% ipython --no-banner

In [1]: import numpy as np

In [2]: import numpy.linalg as la

In [3]: np.set_printoptions(suppress=True, linewidth=140)

In [4]: tidy = lambda a: np.round(a, 1) + 0

In [5]: rng = np.random.default_rng(54)

In [6]: th = rng.uniform(0, 2 * np.pi, 20)

In [7]: O, _ = la.qr(np.array([[-1.0, 0.4], [2.3, 1.4], [-0.1, 0.2]]))

In [8]: data = 3 * np.c_[np.cos(th), np.sin(th)] @ O.T

In [9]: print(tidy(data))
[[-2.8 -0.7 -0.8]
 [ 1.5 -2.6  0.2]
 [-2.3  1.8 -0.5]
 [ 2.3 -1.9  0.5]
 [-2.4  1.7 -0.5]
 [ 0.4 -3.  -0.1]
 [ 2.9 -0.3  0.7]
 [-2.7  1.  -0.6]
 [ 0.1  3.   0.2]
 [ 0.   3.   0.2]
 [ 0.8 -2.9  0. ]
 [ 2.9  0.5  0.8]
 [-2.8  0.8 -0.7]
 [-2.9  0.2 -0.7]
 [ 2.5  1.5  0.7]
 [-0.8 -2.8 -0.4]
 [ 1.8  2.3  0.6]
 [-0.2  3.   0.2]
 [-2.9 -0.5 -0.8]
 [ 2.9 -0.4  0.7]]

In [10]: M2 = data / np.sqrt((data ** 2).mean(axis=1, keepdims=True))

In [11]: print(tidy(M2[10]))
[ 0.4 -1.7  0. ]

In [12]: print(tidy(data - data.mean(axis=1, keepdims=True)))
[[-1.4  0.7  0.7]
 [ 1.8 -2.3  0.5]
 [-2.   2.2 -0.2]
 [ 2.  -2.2  0.2]
 [-2.   2.1 -0.1]
 [ 1.3 -2.1  0.8]
 [ 1.8 -1.4 -0.4]
 [-2.   1.8  0.1]
 [-1.   1.9 -0.9]
 [-1.1  1.9 -0.9]
 [ 1.5 -2.2  0.7]
 [ 1.5 -0.9 -0.6]
 [-1.9  1.7  0.2]
 [-1.8  1.4  0.4]
 [ 0.9 -0.1 -0.8]
 [ 0.5 -1.5  1. ]
 [ 0.3  0.7 -1. ]
 [-1.2  2.  -0.8]
 [-1.5  0.9  0.6]
 [ 1.8 -1.5 -0.3]]

In [13]: print(la.matrix_rank(M2) == la.matrix_rank(data))
True

In [14]: r = la.matrix_rank(data)

In [15]: print(r)
2

In [16]: N = la.svd(data)[2][r:].T

In [17]: print(tidy(N[:, 0] / N[np.abs(N[:, 0]).round(6).argmax(), 0]))
[-0.3 -0.1  1. ]

In [18]: print(tidy(data @ N))
[[0.]
 [0.]
 [0.]
 [0.]
 [0.]
 [0.]
 [0.]
 [0.]
 [0.]
 [0.]
 [0.]
 [0.]
 [0.]
 [0.]
 [0.]
 [0.]
 [0.]
 [0.]
 [0.]
 [0.]]

In [19]: print(tidy(N @ N.T))
[[ 0.1  0.  -0.2]
 [ 0.   0.  -0.1]
 [-0.2 -0.1  0.9]]

In [20]: print(np.allclose(data @ N, 0))
True
